$ ipython --no-banner

In [1]: import numpy as np

In [2]: import numpy.linalg as la

In [3]: np.set_printoptions(precision=2, suppress=True, linewidth=120, legacy="1.25")

In [4]: def tidy(a):
   ...:     return np.round(a, 2) + 0
   ...: 

In [5]: r0 = np.array([-2, -2, 2])

In [6]: mat = 3 * np.eye(3) + np.outer(r0, r0)

In [7]: mat
Out[7]: 
array([[ 7.,  4., -4.],
       [ 4.,  7., -4.],
       [-4., -4.,  7.]])

In [8]: # equal to its transpose

In [9]: low = la.cholesky(mat)

In [10]: tidy(np.prod(np.diag(low)) ** 2), tidy(la.det(mat))
Out[10]: (135.0, 135.0)

In [11]: la.eigvalsh(mat).min() > 0
Out[11]: True

In [12]: tidy(np.diag(low) ** 2)
Out[12]: array([7.  , 4.71, 4.09])

In [13]: rng = np.random.default_rng(5)

In [14]: labels = rng.permutation(3)

In [15]: out = mat[:, labels] * rng.choice([-1, 1], 3)

In [16]: out
Out[16]: 
array([[-4., -4., -7.],
       [-7., -4., -4.],
       [ 4.,  7.,  4.]])

In [17]: Uu, _, Vh = la.svd(mat.T @ out)

In [18]: tidy(Uu @ Vh)
Out[18]: 
array([[ 0.,  0., -1.],
       [-1.,  0.,  0.],
       [ 0.,  1.,  0.]])

In [19]: labels = rng.permutation(3)

In [20]: labels
Out[20]: array([1, 0, 2])

In [21]: out = mat[labels][:, labels]

In [22]: np.trace(out)
Out[22]: 21.0

In [23]: ev, evecs = la.eig(mat)

In [24]: tidy(np.prod(ev))
Out[24]: 135.0

In [25]: tidy(np.sort(la.eigvals(mat @ mat)))
Out[25]: array([  9.,   9., 225.])

In [26]: tidy(np.sort(la.eigvals(mat.T)))
Out[26]: array([ 3.,  3., 15.])

In [27]: Z = np.array([[-0.5, 2.3, -1.2, -0.9]])

In [28]: arr = np.array([[2],
    ...:     [-2],
    ...:     [-1],
    ...:     [0],
    ...:     [1],
    ...:     [-3],
    ...:     [2],
    ...:     [-1],
    ...:     [2],
    ...:     [0],
    ...:     [2],
    ...:     [-3],
    ...:     [-3],
    ...:     [2]]) @ Z + 0.3 * rng.normal(size=(14, 4))

In [29]: tidy(arr)
Out[29]: 
array([[-0.66,  4.63, -2.57, -2.04],
       [ 1.22, -4.11,  2.48,  1.43],
       [ 0.21, -1.82,  1.26,  0.38],
       [-0.03, -0.35, -0.19, -0.15],
       [-0.71,  2.47, -1.22, -1.08],
       [ 1.62, -6.65,  3.11,  2.62],
       [-1.29,  4.55, -2.79, -1.79],
       [ 0.49, -2.39,  0.89,  0.78],
       [-1.33,  4.19, -2.33, -2.13],
       [ 0.35,  0.21, -0.6 ,  0.08],
       [-1.33,  4.61, -2.39, -2.4 ],
       [ 1.43, -6.98,  3.89,  2.35],
       [ 1.72, -7.23,  3.5 ,  2.45],
       [-0.57,  4.77, -1.67, -1.61]])

In [30]: Ac = arr - arr.mean(axis=1)
---------------------------------------------------------------------------
ValueError                                Traceback (most recent call last)
Cell In[30], line 1
----> 1 Ac = arr - arr.mean(axis=1)

ValueError: operands could not be broadcast together with shapes (14,4) (14,) 

In [31]: Ac = arr - arr.mean(axis=0)

In [32]: Uu, sig, Vh = la.svd(Ac, full_matrices=False)

In [33]: tidy(np.abs(Vh[-1]))
Out[33]: array([0.6 , 0.21, 0.12, 0.76])

In [34]: tidy(sig)
Out[34]: array([20.27,  1.22,  1.15,  0.5 ])

In [35]: (np.sign(Uu[:, 0]) == np.sign(Uu[0, 0])).astype(int)
Out[35]: array([1, 0, 0, 1, 1, 0, 1, 0, 1, 1, 1, 0, 0, 1])

In [36]: np.abs(Uu[:, 0]).argmax()
Out[36]: 12

In [37]: tidy(sig ** 2 / (sig ** 2).sum())
Out[37]: array([0.99, 0.  , 0.  , 0.  ])

In [38]: tidy(la.norm(arr, 2) / la.norm(arr))
Out[38]: 1.0

In [39]: la.cond(arr) > 100
Out[39]: False

In [40]: [round(float(x), 2) for x in la.svd(arr, compute_uv=False)[:3]]
Out[40]: [20.3, 1.23, 1.2]

In [41]: tidy(np.abs(la.svd(arr)[2][-1]))
Out[41]: array([0.76, 0.13, 0.12, 0.63])

In [42]: la.matrix_rank(arr, rtol=0.1)
Out[42]: 1

In [43]: Ac = (arr - arr.mean(axis=0)) / arr.std(axis=0)

In [44]: tidy(Ac.std(axis=0))
Out[44]: array([1., 1., 1., 1.])

In [45]: coef = la.lstsq(np.delete(Ac, 0, axis=1), Ac[:, 0])[0]

In [46]: tidy(coef)
Out[46]: array([0.65, 0.34, 1.3 ])

In [47]: tidy(1 - np.var(Ac[:, 0] - np.delete(Ac, 0, axis=1) @ coef))
Out[47]: 0.97

In [48]: np.abs(coef).argmax()
Out[48]: 2

In [49]: J = np.loadtxt("sample13.csv", delimiter=",")

In [50]: J
Out[50]: 
array([[-3.21,  1.71,  4.15,  4.07, -0.57],
       [ 0.8 , -0.31, -0.75, -0.91,  0.21],
       [-5.14,  2.41,  6.48,  6.46, -1.05],
       [ 2.94, -1.46, -3.58, -3.62,  0.67],
       [ 0.23, -0.04, -0.23, -0.33, -0.01],
       [ 0.81, -0.37, -0.97, -1.01,  0.28],
       [-3.04,  1.4 ,  3.89,  3.7 , -0.84],
       [ 1.68, -0.83, -1.95, -2.02,  0.31],
       [-0.68,  0.25,  0.98,  1.07, -0.4 ],
       [-6.16,  3.18,  7.56,  7.63, -1.55],
       [ 0.97, -0.49, -0.91, -1.14,  0.25],
       [ 3.82, -1.92, -4.66, -4.72,  0.86],
       [-6.98,  3.46,  8.77,  8.69, -1.83],
       [ 0.55,  0.11, -0.3 , -0.58, -0.03],
       [ 1.72, -0.89, -2.14, -2.23,  0.48],
       [-3.47,  1.63,  4.32,  4.39, -0.85],
       [ 0.91, -0.58, -1.32, -1.37,  0.28],
       [ 3.6 , -1.74, -4.45, -4.31,  0.8 ],
       [-3.84,  2.06,  4.82,  4.63, -1.05]])

In [51]: d = la.norm(J[:, None] - J[None], axis=-1)

In [52]: np.flatnonzero(d[3] < d.mean() / 2)
Out[52]: array([ 3,  7, 11, 14, 17])

In [53]: d.shape
Out[53]: (19, 19)

In [54]: d[3].round(6).argsort(kind="stable")[:4]
Out[54]: array([ 3, 17, 11, 14])

In [55]: np.unravel_index(d.round(6).argmax(), d.shape)
Out[55]: (11, 12)

In [56]: la.matrix_rank(d ** 2)
Out[56]: 7

In [57]: Z = J[[9, 2]].astype(float)

In [58]: for _ in range(6):
    ...:     labels = la.norm(J[:, None] - Z, axis=-1).argmin(axis=1)
    ...:     Z = np.array([J[labels == j].mean(axis=0) for j in range(2)])
    ...: 

In [59]: labels
Out[59]: array([0, 1, 0, 1, 1, 1, 0, 1, 1, 0, 1, 1, 0, 1, 1, 0, 1, 1, 0])

In [60]: tidy(Z)
Out[60]: 
array([[-4.55,  2.26,  5.71,  5.65, -1.11],
       [ 1.45, -0.69, -1.69, -1.76,  0.31]])

In [61]: Ac = J - J.mean(axis=0)

In [62]: evecs = la.svd(Ac)[2][:1]

In [63]: out = Ac - Ac @ evecs.T @ evecs

In [64]: la.norm(out, axis=1).round(6).argmax()
Out[64]: 13

In [65]: tidy(la.norm(out) / la.norm(Ac))
Out[65]: 0.03

In [66]: M = np.load("m.npy")

In [67]: M
Out[67]: 
array([[ 0.9 , -1.01,  0.19,  0.29],
       [ 2.23,  1.52, -1.91, -0.09],
       [-3.68, -2.21,  3.01,  0.09],
       [-4.47, -2.11,  3.29,  0.01],
       [-3.15, -0.5 ,  1.7 , -0.2 ],
       [ 0.7 ,  0.77, -0.8 , -0.08],
       [-0.87,  0.99, -0.24, -0.3 ],
       [-2.39,  0.31,  0.9 , -0.35],
       [ 0.71,  0.78, -0.83, -0.1 ],
       [-1.73,  1.09,  0.1 , -0.38],
       [-1.48, -0.73,  1.07,  0.03],
       [ 3.11,  0.51, -1.71,  0.24],
       [ 1.29,  2.5 , -2.07, -0.39],
       [-1.31, -2.51,  2.07,  0.41],
       [ 0.  ,  0.01, -0.02,  0.  ],
       [ 1.28,  2.49, -2.11, -0.39],
       [-1.71,  1.08,  0.05, -0.4 ],
       [ 2.28,  0.58, -1.37,  0.1 ],
       [-0.81,  0.09,  0.3 , -0.11],
       [-0.62, -1.71,  1.31,  0.26],
       [-0.7 , -0.82,  0.8 ,  0.1 ],
       [ 0.78, -0.11, -0.33,  0.04],
       [-2.3 , -0.61,  1.39, -0.12],
       [-0.75,  0.09,  0.29, -0.1 ],
       [-1.69,  1.11,  0.09, -0.39],
       [-0.01, -0.01,  0.02, -0.04],
       [-0.71, -0.8 ,  0.83,  0.09],
       [ 3.08,  0.52, -1.71,  0.19],
       [-2.39,  0.31,  0.91, -0.3 ],
       [ 2.1 ,  2.42, -2.39, -0.28],
       [-1.5 , -0.71,  1.11,  0.01]])

In [68]: Ac = M - M.mean(axis=1)
---------------------------------------------------------------------------
ValueError                                Traceback (most recent call last)
Cell In[68], line 1
----> 1 Ac = M - M.mean(axis=1)

ValueError: operands could not be broadcast together with shapes (31,4) (31,) 

In [69]: Ac = M - M.mean(axis=0)

In [70]: Uu, sig, Vh = la.svd(Ac, full_matrices=False)

In [71]: tidy((sig ** 2).sum() ** 2 / (sig ** 4).sum())
Out[71]: 1.33

In [72]: np.abs(Uu[:, 0]).argmax()
Out[72]: 3

In [73]: tidy(sig)
Out[73]: array([13.9 ,  5.73,  0.11,  0.1 ])

In [74]: tidy(Ac.mean(axis=0))
Out[74]: array([0., 0., 0., 0.])

In [75]: tidy(Vh[0] * np.sign(Vh[0, np.abs(Vh[0]).argmax()]))
Out[75]: array([ 0.72,  0.4 , -0.57, -0.01])

In [76]: (np.sign(Uu[:, 0]) == np.sign(Uu[0, 0])).astype(int)
Out[76]: array([1, 1, 0, 0, 0, 1, 1, 0, 1, 0, 0, 1, 1, 0, 1, 1, 0, 1, 0, 0, 0, 1, 0, 0, 0, 1, 0, 1, 0, 1, 0])

In [77]: data = np.loadtxt("out13.csv", delimiter=",")

In [78]: data
Out[78]: 
array([[1.  , 0.9 , 0.81, 0.73, 0.66, 0.59],
       [0.9 , 1.  , 0.9 , 0.81, 0.73, 0.66],
       [0.81, 0.9 , 1.  , 0.9 , 0.81, 0.73],
       [0.73, 0.81, 0.9 , 1.  , 0.9 , 0.81],
       [0.66, 0.73, 0.81, 0.9 , 1.  , 0.9 ],
       [0.59, 0.66, 0.73, 0.81, 0.9 , 1.  ]])

In [79]: labels = rng.permutation(6)

In [80]: out = data[:, labels] * rng.choice([-1, 1], 6)

In [81]: out
Out[81]: 
array([[-0.66, -0.59,  0.9 ,  1.  , -0.81, -0.73],
       [-0.73, -0.66,  1.  ,  0.9 , -0.9 , -0.81],
       [-0.81, -0.73,  0.9 ,  0.81, -1.  , -0.9 ],
       [-0.9 , -0.81,  0.81,  0.73, -0.9 , -1.  ],
       [-1.  , -0.9 ,  0.73,  0.66, -0.81, -0.9 ],
       [-0.9 , -1.  ,  0.66,  0.59, -0.73, -0.81]])

In [82]: Uu, _, Vh = la.svd(data.T @ out)

In [83]: labels
Out[83]: array([4, 5, 1, 0, 2, 3])

In [84]: tidy(Uu @ Vh)
Out[84]: 
array([[ 0.,  0.,  0.,  1.,  0.,  0.],
       [ 0.,  0.,  1.,  0.,  0.,  0.],
       [ 0.,  0.,  0.,  0., -1.,  0.],
       [ 0.,  0.,  0.,  0.,  0., -1.],
       [-1.,  0.,  0.,  0.,  0.,  0.],
       [ 0., -1.,  0.,  0.,  0.,  0.]])
